% python3 -q
>>> import numpy as np
>>> import numpy.linalg as la
>>> np.set_printoptions(precision=2, suppress=True, linewidth=200)
>>> tidy = lambda a: np.round(a, 2) + 0
>>> data = np.loadtxt("x.csv", delimiter=",")
>>> data
array([[-5.,  0.,  0.,  0.,  0.,  0.,  0.,  0.,  0.,  0.,  0.],
       [ 0., -5.,  0.,  0.,  0.,  0.,  0.,  0.,  0.,  0.,  0.],
       [ 0.,  0.,  1.,  0.,  0.,  0.,  0.,  0.,  0.,  0.,  0.],
       [ 0.,  0.,  0.,  4.,  0.,  0.,  0.,  0.,  0.,  0.,  0.],
       [ 0.,  0.,  0.,  0., -4.,  0.,  0.,  0.,  0.,  0.,  0.],
       [ 0.,  0.,  0.,  0.,  0.,  1.,  0.,  0.,  0.,  0.,  0.],
       [ 0.,  0.,  0.,  0.,  0.,  0.,  5.,  0.,  0.,  0.,  0.],
       [ 0.,  0.,  0.,  0.,  0.,  0.,  0., -1.,  0.,  0.,  0.],
       [ 0.,  0.,  0.,  0.,  0.,  0.,  0.,  0., -2.,  0.,  0.],
       [ 0.,  0.,  0.,  0.,  0.,  0.,  0.,  0.,  0., -1.,  0.],
       [ 0.,  0.,  0.,  0.,  0.,  0.,  0.,  0.,  0.,  0., -3.]])
>>> # triangular
>>> tidy(la.pinv(data))
array([[-0.2 ,  0.  ,  0.  ,  0.  ,  0.  ,  0.  ,  0.  ,  0.  ,  0.  ,  0.  ,  0.  ],
       [ 0.  , -0.2 ,  0.  ,  0.  ,  0.  ,  0.  ,  0.  ,  0.  ,  0.  ,  0.  ,  0.  ],
       [ 0.  ,  0.  ,  1.  ,  0.  ,  0.  ,  0.  ,  0.  ,  0.  ,  0.  ,  0.  ,  0.  ],
       [ 0.  ,  0.  ,  0.  ,  0.25,  0.  ,  0.  ,  0.  ,  0.  ,  0.  ,  0.  ,  0.  ],
       [ 0.  ,  0.  ,  0.  ,  0.  , -0.25,  0.  ,  0.  ,  0.  ,  0.  ,  0.  ,  0.  ],
       [ 0.  ,  0.  ,  0.  ,  0.  ,  0.  ,  1.  ,  0.  ,  0.  ,  0.  ,  0.  ,  0.  ],
       [ 0.  ,  0.  ,  0.  ,  0.  ,  0.  ,  0.  ,  0.2 ,  0.  ,  0.  ,  0.  ,  0.  ],
       [ 0.  ,  0.  ,  0.  ,  0.  ,  0.  ,  0.  ,  0.  , -1.  ,  0.  ,  0.  ,  0.  ],
       [ 0.  ,  0.  ,  0.  ,  0.  ,  0.  ,  0.  ,  0.  ,  0.  , -0.5 ,  0.  ,  0.  ],
       [ 0.  ,  0.  ,  0.  ,  0.  ,  0.  ,  0.  ,  0.  ,  0.  ,  0.  , -1.  ,  0.  ],
       [ 0.  ,  0.  ,  0.  ,  0.  ,  0.  ,  0.  ,  0.  ,  0.  ,  0.  ,  0.  , -0.33]])
>>> data.T @ data
array([[25.,  0.,  0.,  0.,  0.,  0.,  0.,  0.,  0.,  0.,  0.],
       [ 0., 25.,  0.,  0.,  0.,  0.,  0.,  0.,  0.,  0.,  0.],
       [ 0.,  0.,  1.,  0.,  0.,  0.,  0.,  0.,  0.,  0.,  0.],
       [ 0.,  0.,  0., 16.,  0.,  0.,  0.,  0.,  0.,  0.,  0.],
       [ 0.,  0.,  0.,  0., 16.,  0.,  0.,  0.,  0.,  0.,  0.],
       [ 0.,  0.,  0.,  0.,  0.,  1.,  0.,  0.,  0.,  0.,  0.],
       [ 0.,  0.,  0.,  0.,  0.,  0., 25.,  0.,  0.,  0.,  0.],
       [ 0.,  0.,  0.,  0.,  0.,  0.,  0.,  1.,  0.,  0.,  0.],
       [ 0.,  0.,  0.,  0.,  0.,  0.,  0.,  0.,  4.,  0.,  0.],
       [ 0.,  0.,  0.,  0.,  0.,  0.,  0.,  0.,  0.,  1.,  0.],
       [ 0.,  0.,  0.,  0.,  0.,  0.,  0.,  0.,  0.,  0.,  9.]])
>>> tidy(la.norm(data, axis=0))
array([5., 5., 1., 4., 4., 1., 5., 1., 2., 1., 3.])
>>> tidy(la.svd(data, compute_uv=False))
array([5., 5., 5., 4., 4., 3., 2., 1., 1., 1., 1.])
>>> r0, v = data[6], data[10]
>>> r0 @ v
np.float64(0.0)
>>> p = (r0 @ v) / (r0 @ r0) * r0
>>> np.outer(r0, v)
array([[  0.,   0.,   0.,   0.,   0.,   0.,   0.,   0.,   0.,   0.,  -0.],
       [  0.,   0.,   0.,   0.,   0.,   0.,   0.,   0.,   0.,   0.,  -0.],
       [  0.,   0.,   0.,   0.,   0.,   0.,   0.,   0.,   0.,   0.,  -0.],
       [  0.,   0.,   0.,   0.,   0.,   0.,   0.,   0.,   0.,   0.,  -0.],
       [  0.,   0.,   0.,   0.,   0.,   0.,   0.,   0.,   0.,   0.,  -0.],
       [  0.,   0.,   0.,   0.,   0.,   0.,   0.,   0.,   0.,   0.,  -0.],
       [  0.,   0.,   0.,   0.,   0.,   0.,   0.,   0.,   0.,   0., -15.],
       [  0.,   0.,   0.,   0.,   0.,   0.,   0.,   0.,   0.,   0.,  -0.],
       [  0.,   0.,   0.,   0.,   0.,   0.,   0.,   0.,   0.,   0.,  -0.],
       [  0.,   0.,   0.,   0.,   0.,   0.,   0.,   0.,   0.,   0.,  -0.],
       [  0.,   0.,   0.,   0.,   0.,   0.,   0.,   0.,   0.,   0.,  -0.]])
>>> la.matrix_rank(np.outer(r0, v))
np.int64(1)
>>> tidy(la.norm(r0 + v) ** 2 + la.norm(r0 - v) ** 2)
np.float64(68.0)
>>> v - p
array([ 0.,  0.,  0.,  0.,  0.,  0.,  0.,  0.,  0.,  0., -3.])
>>> p
array([0., 0., 0., 0., 0., 0., 0., 0., 0., 0., 0.])
